$ ipython --no-banner

In [1]: import numpy as np

In [2]: import numpy.linalg as la

In [3]: np.set_printoptions(precision=3, suppress=True, linewidth=100, sign=" ")

In [4]: def rnd(a):
   ...:     return np.round(a, 3) + 0
   ...: 

In [5]: mat = np.load("w.npy")

In [6]: print(mat)
[[ 0.  7.  5.  7. -1.  7.  8.  2.]
 [ 7.  0.  0.  0.  0.  0.  0.  0.]
 [ 5.  0.  0.  0.  0.  0.  0.  0.]
 [ 7.  0.  0.  0.  0.  0.  0.  0.]
 [-1.  0.  0.  0.  0.  0.  0.  0.]
 [ 7.  0.  0.  0.  0.  0.  0.  0.]
 [ 8.  0.  0.  0.  0.  0.  0.  0.]
 [ 2.  0.  0.  0.  0.  0.  0.  0.]]

In [7]: print(rnd(la.eigvalsh(mat).min()))
-15.524

In [8]: print([round(float(la.det(mat[:i, :i])), 2) + 0 for i in range(1, 9)])
[0.0, -49.0, 0.0, 0.0, 0.0, 0.0, 0.0, 0.0]

In [9]: print(np.all(la.eigvalsh(mat) > 0))
False

In [10]: E = np.load("layer9.npy")

In [11]: print(rnd(E))
[[-13.513 -25.373 -38.859  -9.4   -15.168 -16.397 -21.387 -15.393 -15.619]
 [ -8.967 -16.953 -25.674  -8.047  -9.948  -9.917 -13.105 -10.576 -11.205]
 [ -8.872 -16.779 -25.398  -8.014  -9.839  -9.785 -12.936 -10.475 -11.112]
 [ -5.961 -11.423 -16.835  -6.829  -6.461  -5.778  -7.826  -7.327  -8.193]
 [ -4.768  -9.237 -13.291  -6.207  -5.068  -4.199  -5.812  -6.01   -6.952]
 [ -3.553  -7.013  -9.659  -5.429  -3.646  -2.662  -3.849  -4.639  -5.632]
 [ -2.438  -4.968  -6.315  -4.49   -2.347  -1.366  -2.182  -3.336  -4.326]
 [ -2.425  -4.943  -6.275  -4.477  -2.331  -1.352  -2.163  -3.32   -4.309]
 [ -1.986  -4.131  -4.965  -4.002  -1.826  -0.898  -1.57   -2.786  -3.746]
 [ -1.885  -3.944  -4.667  -3.881  -1.712  -0.801  -1.442  -2.662  -3.611]
 [ -1.76   -3.71   -4.296  -3.722  -1.569  -0.683  -1.286  -2.504  -3.439]
 [ -1.489  -3.199  -3.502  -3.344  -1.267  -0.45   -0.971  -2.157  -3.048]
 [ -0.733  -1.703  -1.434  -1.919  -0.497  -0.022  -0.315  -1.117  -1.737]
 [ -0.515  -1.229  -0.927  -1.373  -0.316   0.013  -0.207  -0.79   -1.263]
 [ -0.264  -0.647  -0.43   -0.695  -0.144   0.011  -0.111  -0.403  -0.661]
 [ -0.116  -0.289  -0.18   -0.299  -0.06    0.003  -0.053  -0.176  -0.292]
 [ -0.1    -0.249  -0.155  -0.256  -0.052   0.002  -0.047  -0.152  -0.251]
 [  0.144   0.361   0.209   0.345   0.07    0.006   0.08    0.213   0.356]
 [  0.368   0.928   0.519   0.828   0.175   0.041   0.239   0.533   0.892]
 [  0.465   1.174   0.652   1.016   0.22    0.067   0.32    0.668   1.116]
 [  0.539   1.363   0.754   1.154   0.255   0.09    0.387   0.77    1.285]
 [  0.601   1.519   0.839   1.263   0.285   0.112   0.445   0.854   1.423]
 [  1.048   2.638   1.463   1.947   0.507   0.329   0.929   1.438   2.368]
 [  1.124   2.824   1.571   2.047   0.547   0.373   1.019   1.533   2.519]
 [  2.861   7.017   4.284   3.717   1.565   1.785   3.491   3.604   5.643]
 [  3.187   7.786   4.829   3.948   1.774   2.1     4.005   3.976   6.179]
 [  4.734  11.388   7.524   4.865   2.815   3.709   6.55    5.707   8.6  ]
 [  4.788  11.512   7.62    4.892   2.852   3.768   6.641   5.767   8.681]
 [  7.644  18.018  12.898   6.131   4.914   7.035  11.609   8.87   12.826]
 [  7.973  18.76   13.524   6.252   5.16    7.427  12.195   9.223  13.287]
 [  9.169  21.445  15.82    6.661   6.062   8.869  14.341  10.501  14.941]
 [ 13.342  30.718  24.054   7.849   9.308  14.071  21.974  14.912  20.516]
 [ 13.689  31.485  24.751   7.936   9.583  14.513  22.617  15.276  20.97 ]
 [ 13.781  31.687  24.936   7.958   9.656  14.63   22.787  15.373  21.089]
 [ 16.553  37.781  30.557   8.595  11.879  18.195  27.949  18.272  24.666]
 [ 21.469  48.508  40.705   9.562  15.9    24.638  37.201  23.381  30.863]
 [ 21.476  48.522  40.719   9.563  15.905  24.647  37.214  23.388  30.871]
 [ 22.095  49.867  42.011   9.673  16.417  25.467  38.386  24.03   31.642]]

In [12]: W2 = E[[20, 1]].astype(float)

In [13]: for _ in range(5):
    ...:     z = la.norm(E[:, None] - W2, axis=-1).argmin(axis=1)
    ...:     W2 = np.array([E[z == j].mean(axis=0) for j in range(2)])
    ...: 

In [14]: print(z)
[ 1  1  1  1  1  1  1  1  1  1  1  1  1  1  1  1  1  1  1  1  1  1  1  1  1  1  0  0  0  0  0  0  0
  0  0  0  0  0]

In [15]: print(np.bincount(z))
[ 12  26]

In [16]: print(rnd(W2[1] - W2[0]))
[-14.945 -33.443 -29.442  -9.653 -11.391 -15.813 -24.097 -16.875 -22.359]

In [17]: print(np.abs(W2[1] - W2[0]).argmax())
1

In [18]: Uu, s, vt = la.svd(E)

In [19]: print(np.argmax(s[:-1] / (s[1:] + 1e-6)) + 1)
3

In [20]: A2 = Uu[:, :3] @ np.diag(s[:3]) @ vt[:3]

In [21]: print(rnd(la.norm(E - A2) / la.norm(E)))
0.0

In [22]: print(la.matrix_rank(E, rtol=0.05))
3

In [23]: print(rnd(la.norm(E - A2, 2)), rnd(s[3]))
0.0 0.0

In [24]: print(la.matrix_rank(A2))
3

In [25]: dist = la.norm(E[:, None] - E[None], axis=-1)

In [26]: print(dist.shape)
(38, 38)

In [27]: print(dist[7].round(6).argsort(kind="stable")[:4])
[ 7  6  8  9]

In [28]: print(rnd(dist[:5, :5]))
[[  0.     21.16   21.6    35.156  40.71 ]
 [ 21.16    0.      0.44   14.     19.558]
 [ 21.6     0.44    0.     13.56   19.119]
 [ 35.156  14.     13.56    0.      5.56 ]
 [ 40.71   19.558  19.119   5.56    0.   ]]

In [29]: print(np.flatnonzero(dist[7] < dist.mean() / 2))
[  3   4   5   6   7   8   9  10  11  12  13  14  15  16  17  18  19  20  21  22  23]

In [30]: print(la.matrix_rank(dist ** 2))
5

In [31]: z = E[:, 0] > np.median(E[:, 0])

In [32]: u = E[z].mean(axis=0) - E[~z].mean(axis=0)

In [33]: print(z.astype(int))
[ 0  0  0  0  0  0  0  0  0  0  0  0  0  0  0  0  0  0  0  1  1  1  1  1  1  1  1  1  1  1  1  1  1
  1  1  1  1  1]

In [34]: print(rnd(u))
[ 11.862  26.238  24.297   9.276   9.348  11.898  18.158  13.717  18.086]

In [35]: print(np.argsort(-np.abs(u).round(6), kind="stable"))
[ 1  2  6  8  7  5  0  4  3]

In [36]: cov = np.cov(E, rowvar=False)

In [37]: print(rnd(np.polyfit(E[:, 7], E[:, 4], 1)))
[ 0.717 -0.748]

In [38]: print(rnd(la.eigvalsh(cov)[::-1]))
[ 1312.473     7.943     6.395     0.        0.        0.        0.        0.        0.   ]

In [39]: print(rnd(np.median(E, axis=0)))
[ 0.416  1.051  0.586  0.922  0.197  0.054  0.279  0.601  1.004]

In [40]: print(np.argwhere(np.triu(np.abs(np.corrcoef(E.T)) > 0.8, 1)))
[[ 0  1]
 [ 0  2]
 [ 0  3]
 [ 0  4]
 [ 0  5]
 [ 0  6]
 [ 0  7]
 [ 0  8]
 [ 1  2]
 [ 1  3]
 [ 1  4]
 [ 1  5]
 [ 1  6]
 [ 1  7]
 [ 1  8]
 [ 2  3]
 [ 2  4]
 [ 2  5]
 [ 2  6]
 [ 2  7]
 [ 2  8]
 [ 3  4]
 [ 3  5]
 [ 3  6]
 [ 3  7]
 [ 3  8]
 [ 4  5]
 [ 4  6]
 [ 4  7]
 [ 4  8]
 [ 5  6]
 [ 5  7]
 [ 5  8]
 [ 6  7]
 [ 6  8]
 [ 7  8]]

In [41]: print(cov.shape)
(9, 9)

In [42]: W0 = np.loadtxt("case10.csv", delimiter=",")

In [43]: print(W0)
[[ -4.015   7.456  -7.022   3.     -3.482  -1.484  -6.078   4.991  10.531   1.068]
 [ -1.572   2.939  -2.793   1.132  -1.436  -0.659  -2.394   1.961   4.205   0.333]
 [  0.877  -1.456   1.368  -0.536   0.661   0.262   1.228  -1.055  -2.138  -0.185]
 [ -0.057  -0.005  -0.035  -0.063   0.061  -0.009   0.091  -0.042   0.039  -0.097]
 [  0.818  -1.482   1.468  -0.574   0.678   0.309   1.241  -0.954  -2.14   -0.202]
 [ -4.025   7.508  -7.063   3.059  -3.504  -1.527  -6.049   5.005  10.552   0.968]
 [ -2.46    4.525  -4.223   1.805  -2.128  -0.927  -3.573   2.954   6.293   0.614]
 [ -0.737   1.47   -1.431   0.576  -0.67   -0.288  -1.281   1.013   2.065   0.297]
 [  3.916  -7.461   7.006  -2.943   3.422   1.464   6.033  -4.899 -10.475  -1.031]
 [ -3.965   7.453  -6.984   2.999  -3.472  -1.408  -6.021   4.989  10.424   1.105]
 [ -3.19    6.038  -5.651   2.486  -2.806  -1.288  -4.821   4.011   8.512   0.735]
 [ -4.038   7.491  -6.895   2.991  -3.548  -1.496  -5.949   5.045  10.43    0.977]
 [ -0.666   1.542  -1.354   0.594  -0.758  -0.257  -1.293   1.038   2.143   0.196]
 [  1.538  -2.965   2.785  -1.168   1.307   0.632   2.346  -2.035  -4.201  -0.285]
 [ -2.479   4.499  -4.253   1.753  -2.088  -0.868  -3.578   2.987   6.217   0.62 ]
 [  3.253  -6.015   5.565  -2.508   2.816   1.21    4.814  -4.016  -8.422  -0.746]
 [ -0.729   1.422  -1.42    0.533  -0.731  -0.312  -1.187   0.967   2.141   0.174]
 [ -3.1     6.006  -5.559   2.421  -2.798  -1.148  -4.841   3.898   8.411   0.766]
 [ -3.215   6.01   -5.638   2.497  -2.888  -1.296  -4.811   3.932   8.416   0.758]
 [  4.067  -7.508   6.967  -2.994   3.46    1.551   5.927  -5.002 -10.52   -0.971]]

In [44]: cov = np.cov(W0, rowvar=False)

In [45]: print(cov.shape)
(10, 10)

In [46]: print(rnd(np.polyfit(W0[:, 4], W0[:, 0], 1)))
[ 1.15   0.041]

In [47]: print(rnd(np.abs(la.svd(W0)[2][-1])))
[ 0.164  0.362  0.284  0.262  0.232  0.455  0.562  0.15   0.283  0.117]

In [48]: print([round(float(x), 3) for x in la.svd(W0, compute_uv=False)[:3]])
[55.726, 0.359, 0.293]

In [49]: A2 = np.c_[W0[:, :6] @ np.array([[0, 0, 3, 0, 1, 3],
    ...:     [0, 1, 1, 3, 3, 1],
    ...:     [3, 2, 3, 3, 0, 2],
    ...:     [3, 1, 1, 0, 3, 3],
    ...:     [2, 0, 1, 2, 1, 3],
    ...:     [3, 1, 2, 1, 0, 0]]), np.array([1, -2, 0, 0, -2, 0, 1, 2, 0, -2, -2, 2, 2, -1, 1, 2, -1, -1, -1, -1])]

In [50]: print(rnd(A2))
[[-23.482  -5.072 -29.105  -7.146  23.871 -20.079   1.   ]
 [ -9.832  -2.174 -11.778  -3.093   9.205  -8.275  -2.   ]
 [  4.604   1.006   5.928   1.32   -4.438   4.286   0.   ]
 [ -0.199  -0.147  -0.301  -0.007  -0.2    -0.252   0.   ]
 [  4.965   1.189   6.098   1.623  -4.672   4.22   -2.   ]
 [-23.601  -5.086 -29.255  -7.2    24.172 -20.028   0.   ]
 [-14.291  -3.043 -17.701  -4.277  14.402 -12.27    1.   ]
 [ -4.769  -1.104  -5.704  -1.511   4.731  -3.885   2.   ]
 [ 23.425   5.072  28.712   6.943 -23.874  19.736   0.   ]
 [-23.123  -4.924 -28.683  -6.945  23.919 -19.829  -2.   ]
 [-18.971  -4.066 -23.381  -5.739  19.576 -15.794  -2.   ]
 [-23.296  -4.804 -28.857  -6.804  23.86  -20.084   2.   ]
 [ -4.567  -0.829  -5.196  -1.209   4.984  -3.656   2.   ]
 [  9.361   2.069  11.407   2.706  -9.554   7.636  -1.   ]
 [-14.28   -3.122 -17.768  -4.306  14.189 -12.449   1.   ]
 [ 18.433   3.817  23.167   5.492 -19.5    15.798   2.   ]
 [ -5.059  -1.197  -5.847  -1.768   4.405  -4.199  -1.   ]
 [-18.454  -3.839 -22.644  -5.403  19.383 -15.543  -1.   ]
 [-19.087  -4.065 -23.532  -5.956  19.418 -16.084  -1.   ]
 [ 23.492   4.983  29.162   6.848 -23.979  20.025  -1.   ]]

In [51]: print(la.matrix_rank(A2))
7

In [52]: print(rnd(la.norm(A2 - W0 @ la.lstsq(W0, A2)[0], axis=0)))
[ 0.     0.     0.     0.     0.     0.     4.652]

In [53]: print(rnd(la.norm(la.qr(W0)[0].T @ A2, axis=0) ** 2 / ((A2 ** 2).sum(axis=0) + 1e-12)))
[ 1.     1.     1.     1.     1.     1.     0.459]

In [54]: K = np.loadtxt("x.csv", delimiter=",")

In [55]: print(K)
[[ 0.  0.  0.  0.  9.  0.  0.  0.  0.  0.  0.]
 [ 0.  0.  0.  0.  0.  0.  0. -8.  0.  0.  0.]
 [ 0.  0.  4.  0.  0.  0.  0.  0.  0.  0.  0.]
 [ 0.  0.  0.  0.  0.  0.  0.  0.  0.  0.  0.]
 [ 0. -2.  0.  0.  0.  0.  0.  0.  0.  0.  0.]
 [ 0.  0.  0.  0.  0. -1.  0.  0.  0.  0.  0.]
 [ 0.  0.  0.  9.  0.  0.  0.  0.  0.  0.  0.]
 [-3.  0.  0.  0.  0.  0.  0.  0.  0.  0.  0.]
 [ 0.  0.  0.  0.  0.  0.  0.  0.  0. -4.  0.]
 [ 0.  0.  0.  0.  0.  0. -1.  0.  0.  0.  0.]
 [ 0.  0.  0.  0.  0.  0.  0.  0.  0.  0. -4.]]

In [56]: Uu, s, vt = la.svd(K)

In [57]: print(s)
[ 9.  9.  8.  4.  4.  4.  3.  2.  1.  1. -0.]

In [58]: A2 = Uu[:, :10] @ np.diag(s[:10]) @ vt[:10]

In [59]: print(la.matrix_rank(A2))
10

In [60]: print(la.matrix_rank(K, rtol=0.05))
10

In [61]: print(A2)
[[ 0.  0.  0.  0.  9.  0.  0.  0.  0.  0.  0.]
 [ 0.  0.  0.  0.  0.  0.  0. -8.  0.  0.  0.]
 [ 0.  0.  4.  0.  0.  0.  0.  0.  0.  0.  0.]
 [ 0.  0.  0.  0.  0.  0.  0.  0.  0.  0.  0.]
 [ 0. -2.  0.  0.  0.  0.  0.  0.  0.  0.  0.]
 [ 0.  0.  0.  0.  0. -1.  0.  0.  0.  0.  0.]
 [ 0.  0.  0.  9.  0.  0.  0.  0.  0.  0.  0.]
 [-3.  0.  0.  0.  0.  0.  0.  0.  0.  0.  0.]
 [ 0.  0.  0.  0.  0.  0.  0.  0.  0. -4.  0.]
 [ 0.  0.  0.  0.  0.  0. -1.  0.  0.  0.  0.]
 [ 0.  0.  0.  0.  0.  0.  0.  0.  0.  0. -4.]]

In [62]: print(np.abs(K - A2).max())
0.0
